% python3 -q
>>> import numpy as np
>>> np.set_printoptions(precision=2, suppress=True, linewidth=140)
>>> def rd(a):
...     return np.round(a, 2) + 0
... 
>>> A = np.load("sample0.npy")
>>> A
array([[ 3.,  0.,  0.,  0.],
       [ 0.,  4.,  1., -1.],
       [ 0.,  1.,  4., -1.],
       [ 0., -1., -1.,  4.]])
>>> q, R = np.linalg.qr(A)
>>> rd(q @ R)
array([[ 3.,  0.,  0.,  0.],
       [ 0.,  4.,  1., -1.],
       [ 0.,  1.,  4., -1.],
       [ 0., -1., -1.,  4.]])
>>> np.allclose(R.T @ R, A.T @ A)
True
>>> np.trace(q @ q.T)
np.float64(4.0)
>>> rd(R)
array([[ 3.  ,  0.  ,  0.  ,  0.  ],
       [ 0.  , -4.24, -2.12,  2.12],
       [ 0.  ,  0.  , -3.67,  1.22],
       [ 0.  ,  0.  ,  0.  ,  3.46]])
>>> abs(R[0, 0]), rd(np.linalg.norm(A[:, 0]))
(np.float64(3.0), np.float64(3.0))
>>> q.shape, R.shape
((4, 4), (4, 4))
>>> rd(np.abs(np.diag(R)))
array([3.  , 4.24, 3.67, 3.46])
>>> G = A.T @ A
>>> (A @ A.T).shape
(4, 4)
>>> np.linalg.matrix_rank(G)
np.int64(4)
>>> out = A / np.sqrt((A ** 2).mean(axis=1, keepdims=True))
>>> rd(np.linalg.norm(out, axis=1))
array([2., 2., 2., 2.])
>>> w, V = np.linalg.eigh(A)
>>> x = np.array([-7, 3, 6, -8])
>>> rd(V * np.maximum(w, 0) @ V.T)
array([[ 3.,  0.,  0.,  0.],
       [ 0.,  4.,  1., -1.],
       [ 0.,  1.,  4., -1.],
       [ 0., -1., -1.,  4.]])
>>> rd(x @ A @ x / (x @ x)), rd(w[0]), w[-1]
(np.float64(4.83), np.float64(3.0), np.float64(6.0))
>>> rd(np.linalg.eigvalsh(A[1:, 1:]))
array([3., 3., 6.])
>>> np.abs(A).sum(axis=1).max(), np.abs(w).max()
(np.float64(6.0), np.float64(6.0))
>>> rd(V * np.abs(w) @ V.T)
array([[ 3.,  0.,  0.,  0.],
       [ 0.,  4.,  1., -1.],
       [ 0.,  1.,  4., -1.],
       [ 0., -1., -1.,  4.]])
>>> w, V = np.linalg.eig(A)
>>> rd(np.sort(np.linalg.eigvals(np.linalg.inv(A))))
array([0.17, 0.33, 0.33, 0.33])
>>> rd(np.prod(w))
np.float64(162.0)
>>> rd(A @ V[:, 0] - w[0] * V[:, 0])
array([0., 0., 0., 0.])
>>> rd(np.sort(np.linalg.eigvals(A.T)))
array([3., 3., 3., 6.])
>>> rd(w)
array([3., 6., 3., 3.])
>>> rd(np.sort(np.linalg.eigvals(A @ A)))
array([ 9.,  9.,  9., 36.])
>>> X = np.load("x.npy")
>>> X
array([[ 1.07,  3.97,  0.04],
       [ 1.08,  4.09,  0.02],
       [ 1.02,  4.05, -0.02],
       [ 0.99,  3.93,  0.03],
       [ 0.9 ,  4.02, -0.12],
       [ 3.02,  0.01,  3.99],
       [ 3.01, -0.01,  3.95],
       [ 3.03, -0.04,  4.03],
       [ 3.04, -0.04,  4.01],
       [ 2.98,  0.03,  3.98],
       [ 0.03, -0.06,  3.04],
       [ 0.  ,  0.07,  3.08],
       [-0.04,  0.03,  2.97],
       [ 0.  , -0.04,  2.99],
       [-0.01, -0.05,  3.05]])
>>> Ac = X - X.mean(axis=0)
>>> U, s, VT = np.linalg.svd(Ac, full_matrices=False)
>>> rd((s ** 2).sum() ** 2 / (s ** 4).sum())
np.float64(1.43)
>>> np.abs(VT[0]).argmax()
np.int64(1)
>>> np.searchsorted(np.cumsum(s ** 2) / (s ** 2).sum(), 0.9) + 1
np.int64(2)
>>> rd(Ac.mean(axis=0))
array([0., 0., 0.])
>>> rd(np.abs(VT[-1]))
array([0.24, 0.62, 0.75])
>>> np.linalg.matrix_rank(Ac)
np.int64(3)
>>> (np.sign(U[:, 0]) == np.sign(U[0, 0])).astype(int)
array([1, 1, 1, 1, 1, 0, 0, 0, 0, 0, 0, 0, 0, 0, 0])
>>> rd(VT[0] * np.sign(VT[0, np.abs(VT[0]).argmax()]))
array([-0.18,  0.73, -0.66])
>>> rd(s ** 2 / (s ** 2).sum())
array([0.81, 0.19, 0.  ])
>>> Ac = (X - X.mean(axis=0)) / X.std(axis=0)
>>> rd(Ac.std(axis=0))
array([1., 1., 1.])
>>> np.argwhere(np.abs(Ac) > 2)
array([], shape=(0, 2), dtype=int64)
>>> c = np.linalg.lstsq(np.delete(Ac, 0, axis=1), Ac[:, 0])[0]
>>> np.abs(c).argmax()
np.int64(1)
>>> rd(1 - np.var(Ac[:, 0] - np.delete(Ac, 0, axis=1) @ c))
np.float64(0.99)
>>> rd(c)
array([3.88, 4.18])
>>> Ac = X - X.mean(axis=0)
>>> V = np.linalg.svd(Ac)[2][:2]
>>> out = Ac - Ac @ V.T @ V
>>> rd((Ac @ V.T).std(axis=0))
array([2.57, 1.22])
>>> rd(np.cov(Ac @ V.T, rowvar=False))
array([[7.05, 0.  ],
       [0.  , 1.6 ]])
>>> np.linalg.norm(out, axis=1).round(6).argmax()
np.int64(11)
>>> rd(out.std(axis=0))
array([0.01, 0.02, 0.03])
>>> m1 = np.array([[2, 1, 0], [1, 2, 1], [0, 1, 2]])
>>> # symmetric, so the eigenvalues are real
>>> q, R = np.linalg.qr(m1)
>>> rd(q)
array([[-0.89,  0.36,  0.27],
       [-0.45, -0.72, -0.53],
       [ 0.  , -0.6 ,  0.8 ]])
>>> np.allclose(R.T @ R, m1.T @ m1)
True
>>> np.trace(q @ q.T)
np.float64(3.0)
>>> rd(R)
array([[-2.24, -1.79, -0.45],
       [ 0.  , -1.67, -1.91],
       [ 0.  ,  0.  ,  1.07]])
>>> rd(np.abs(np.diag(R)))
array([2.24, 1.67, 1.07])
>>> rd(q @ R)
array([[2., 1., 0.],
       [1., 2., 1.],
       [0., 1., 2.]])
>>> rd(q.T @ q)
array([[1., 0., 0.],
       [0., 1., 0.],
       [0., 0., 1.]])
>>> q = m1.astype(float).copy()
>>> for j in range(3):
...     q[:, j] -= q[:, :j] @ (q[:, :j].T @ q[:, j])
...     q[:, j] /= np.linalg.norm(q[:, j])
... 
>>> rd(q.T @ m1)
array([[2.24, 1.79, 0.45],
       [0.  , 1.67, 1.91],
       [0.  , 0.  , 1.07]])
>>> rd(q.T @ q)
array([[1., 0., 0.],
       [0., 1., 0.],
       [0., 0., 1.]])
>>> F = np.abs(np.array([[2, 2, 3, 3], [3, 1, 2, 0], [2, 2, 2, 0], [3, 0, 0, 0]])) + np.eye(4)
>>> F = F / F.sum(axis=1, keepdims=True)
>>> rd(F)
array([[0.27, 0.18, 0.27, 0.27],
       [0.43, 0.29, 0.29, 0.  ],
       [0.29, 0.29, 0.43, 0.  ],
       [0.75, 0.  , 0.  , 0.25]])
>>> np.linalg.norm(F, axis=1).argmax()
np.int64(3)
>>> rd(np.linalg.norm(F, 2))
np.float64(1.11)
>>> rd(np.linalg.norm(F, axis=1))
array([0.51, 0.59, 0.59, 0.79])
>>> rd(F[1] @ F[2])
np.float64(0.33)
>>> rng = np.random.default_rng(52370)
>>> out = F + rng.integers(-2, 3, (4, 3)) @ rng.integers(-2, 3, (3, 4))
>>> rd(out)
array([[-2.73, -1.82, -1.73, -2.73],
       [ 1.43,  3.29, -2.71, -1.  ],
       [ 0.29, -0.71, -0.57, -3.  ],
       [-0.25, -2.  ,  2.  ,  1.25]])
>>> np.abs(out - F).sum(axis=1)
array([10.,  8.,  5.,  6.])
>>> out - F
array([[-3., -2., -2., -3.],
       [ 1.,  3., -3., -1.],
       [ 0., -1., -1., -3.],
       [-1., -2.,  2.,  1.]])
>>> out = F / np.linalg.norm(F, axis=1, keepdims=True)
>>> G = out @ out.T
>>> (np.abs(G) > 0.9).astype(int)
array([[1, 0, 0, 0],
       [0, 1, 1, 0],
       [0, 1, 1, 0],
       [0, 0, 0, 1]])
>>> (G - 2 * np.eye(4)).round(6).argmax(axis=1)
array([1, 2, 1, 1])
>>> rd(np.linalg.norm(out, axis=1))
array([1., 1., 1., 1.])
>>> rd(G[3])
array([0.68, 0.69, 0.46, 1.  ])
>>> np.allclose(F, F.T)
False
>>> rd((F + F.T) / 2)
array([[0.27, 0.31, 0.28, 0.51],
       [0.31, 0.29, 0.29, 0.  ],
       [0.28, 0.29, 0.43, 0.  ],
       [0.51, 0.  , 0.  , 0.25]])
>>> rd(np.linalg.det(F))
np.float64(-0.01)
>>> rd(np.linalg.matrix_power(F, 3))
array([[0.37, 0.2 , 0.27, 0.15],
       [0.37, 0.22, 0.29, 0.12],
       [0.35, 0.23, 0.31, 0.11],
       [0.42, 0.17, 0.23, 0.17]])
>>> rd(F @ F)
array([[0.43, 0.18, 0.24, 0.14],
       [0.32, 0.24, 0.32, 0.12],
       [0.32, 0.26, 0.34, 0.08],
       [0.39, 0.14, 0.2 , 0.27]])
>>> rd(np.trace(F))
np.float64(1.24)
>>> rd((F - F.T) / 2)
array([[ 0.  , -0.12, -0.01, -0.24],
       [ 0.12,  0.  ,  0.  ,  0.  ],
       [ 0.01,  0.  ,  0.  ,  0.  ],
       [ 0.24,  0.  ,  0.  ,  0.  ]])
>>> np.allclose(F @ F.T, F.T @ F)
False
>>> J = 0.2 ** np.abs(np.subtract.outer(np.arange(3), np.arange(3)))
>>> rd(J)
array([[1.  , 0.2 , 0.04],
       [0.2 , 1.  , 0.2 ],
       [0.04, 0.2 , 1.  ]])
>>> # equal to its transpose
>>> x = np.array([2, 0, 0])
>>> np.linalg.norm(J @ x) <= np.linalg.norm(J, 2) * np.linalg.norm(x) + 1e-9
np.True_
>>> rd(J @ np.eye(3)[2])
array([0.04, 0.2 , 1.  ])
>>> J @ np.ones(3)
array([1.24, 1.4 , 1.24])
>>> G = J.T @ J
>>> rd(G)
array([[1.04, 0.41, 0.12],
       [0.41, 1.08, 0.41],
       [0.12, 0.41, 1.04]])
>>> rd(np.linalg.svd(J, compute_uv=False) ** 2)
array([1.7 , 0.92, 0.54])
>>> (J @ J.T).shape
(3, 3)
>>> rd(np.linalg.eigvalsh(G)[::-1])
array([1.7 , 0.92, 0.54])
>>> x = np.ones(3)
>>> for _ in range(3):
...     x = J @ x
...     x /= np.linalg.norm(x)
...     print(round(x @ J @ x, 2))
... 
1.3
1.3
1.3
>>> rd(np.linalg.eigvalsh(J)[-1])
np.float64(1.3)
>>> labels = rng.permutation(3)
>>> labels
array([0, 1, 2])
>>> out = J[labels][:, labels]
>>> rd(out)
array([[1.  , 0.2 , 0.04],
       [0.2 , 1.  , 0.2 ],
       [0.04, 0.2 , 1.  ]])
>>> rd(np.sort(np.abs(np.linalg.eigvals(out))))
array([0.74, 0.96, 1.3 ])
>>> np.diag(out)
array([1., 1., 1.])
>>> E = np.load("layer15.npy")
>>> E
array([[1, 0, 0],
       [2, 1, 0],
       [3, 3, 2]])
>>> rd(E.mean(axis=0))
array([2.  , 1.33, 0.67])
>>> rd(np.linalg.svd(E, compute_uv=False))
array([5.14, 1.23, 0.32])
>>> out = np.linalg.inv(E)
>>> (np.abs(out) > 1e-9).astype(int)
array([[1, 0, 0],
       [1, 1, 0],
       [1, 1, 1]])
>>> np.allclose(out, E.T)
False
>>> q, R = np.linalg.qr(E)
>>> rd(abs(R[0, 0])), rd(np.linalg.norm(E[:, 0]))
(np.float64(3.74), np.float64(3.74))
>>> q.shape, R.shape
((3, 3), (3, 3))
>>> np.allclose(R.T @ R, E.T @ E)
True
>>> rd(q @ R)
array([[1., 0., 0.],
       [2., 1., 0.],
       [3., 3., 2.]])
>>> W0 = rng.normal(size=(18, 3)) + 20 * np.array([-3, 4, 3])
>>> rd(W0)
array([[-59.28,  79.53,  60.03],
       [-61.53,  80.08,  59.98],
       [-58.7 ,  79.03,  59.48],
       [-60.44,  78.01,  59.8 ],
       [-60.07,  79.34,  58.1 ],
       [-58.52,  79.43,  58.76],
       [-58.38,  80.44,  60.52],
       [-60.12,  78.17,  60.68],
       [-59.88,  79.18,  57.26],
       [-59.08,  80.24,  59.52],
       [-60.18,  81.75,  61.46],
       [-57.93,  81.04,  59.96],
       [-61.77,  81.43,  59.97],
       [-59.7 ,  79.94,  57.96],
       [-58.36,  81.02,  60.69],
       [-58.49,  81.31,  58.85],
       [-60.22,  78.86,  59.44],
       [-58.73,  81.09,  61.06]])
>>> labels = W0[:, 1] > np.median(W0[:, 1])
>>> f = W0[labels].mean(axis=0) - W0[~labels].mean(axis=0)
>>> rd(f)
array([0.28, 1.88, 1.17])
>>> (((W0 - W0.mean(axis=0)) @ f > 0) == labels).mean()
np.float64(1.0)
>>> out = np.c_[W0[:, :2] @ np.array([[3, -1], [0, -1]]), np.array([-3, 0, -2, 4, -2, 1, 2, 3, -1, -2, 5, 1, 5, 5, -5, 0, -2, -5])]
>>> rd(out)
array([[-177.85,  -20.24,   -3.  ],
       [-184.6 ,  -18.55,    0.  ],
       [-176.09,  -20.34,   -2.  ],
       [-181.33,  -17.57,    4.  ],
       [-180.21,  -19.27,   -2.  ],
       [-175.57,  -20.91,    1.  ],
       [-175.15,  -22.06,    2.  ],
       [-180.36,  -18.05,    3.  ],
       [-179.64,  -19.3 ,   -1.  ],
       [-177.25,  -21.16,   -2.  ],
       [-180.53,  -21.57,    5.  ],
       [-173.78,  -23.12,    1.  ],
       [-185.31,  -19.66,    5.  ],
       [-179.09,  -20.24,    5.  ],
       [-175.09,  -22.66,   -5.  ],
       [-175.46,  -22.82,    0.  ],
       [-180.65,  -18.64,   -2.  ],
       [-176.18,  -22.36,   -5.  ]])
>>> rd(np.linalg.norm(np.linalg.qr(W0)[0].T @ out, axis=0) ** 2 / ((out ** 2).sum(axis=0) + 1e-12))
array([1.  , 1.  , 0.11])
>>> np.linalg.matrix_rank(np.c_[W0, out])
np.int64(4)
>>> rd(np.linalg.norm(out - W0 @ np.linalg.lstsq(W0, out)[0], axis=0))
array([ 0.  ,  0.  , 12.72])
>>> W2 = out[[4, 7]].astype(float)
>>> for _ in range(3):
...     labels = np.linalg.norm(out[:, None] - W2, axis=-1).argmin(axis=1)
...     W2 = np.array([out[labels == j].mean(axis=0) for j in range(2)])
... 
>>> labels
array([0, 1, 0, 1, 0, 0, 0, 1, 0, 0, 1, 0, 1, 1, 0, 0, 0, 0])
>>> np.abs(W2[1] - W2[0]).argmax()
np.int64(2)
>>> rd(W2[1] - W2[0])
array([-4.96,  1.8 ,  5.17])
>>> G = np.cov(W0, rowvar=False)
>>> rd(np.corrcoef(W0.T))
array([[1.  , 0.19, 0.04],
       [0.19, 1.  , 0.35],
       [0.04, 0.35, 1.  ]])
>>> rd(W0.std(axis=0))
array([1.07, 1.1 , 1.08])
>>> rd(np.median(W0, axis=0))
array([-59.49,  80.01,  59.88])
>>> f = np.array([-9, 7, -1])
>>> M = f[np.abs(np.subtract.outer(np.arange(3), np.arange(3)))]
>>> M
array([[-9,  7, -1],
       [ 7, -9,  7],
       [-1,  7, -9]])
>>> np.argsort(-np.linalg.norm(M, axis=0).round(6), kind="stable")[:3]
array([1, 0, 2])
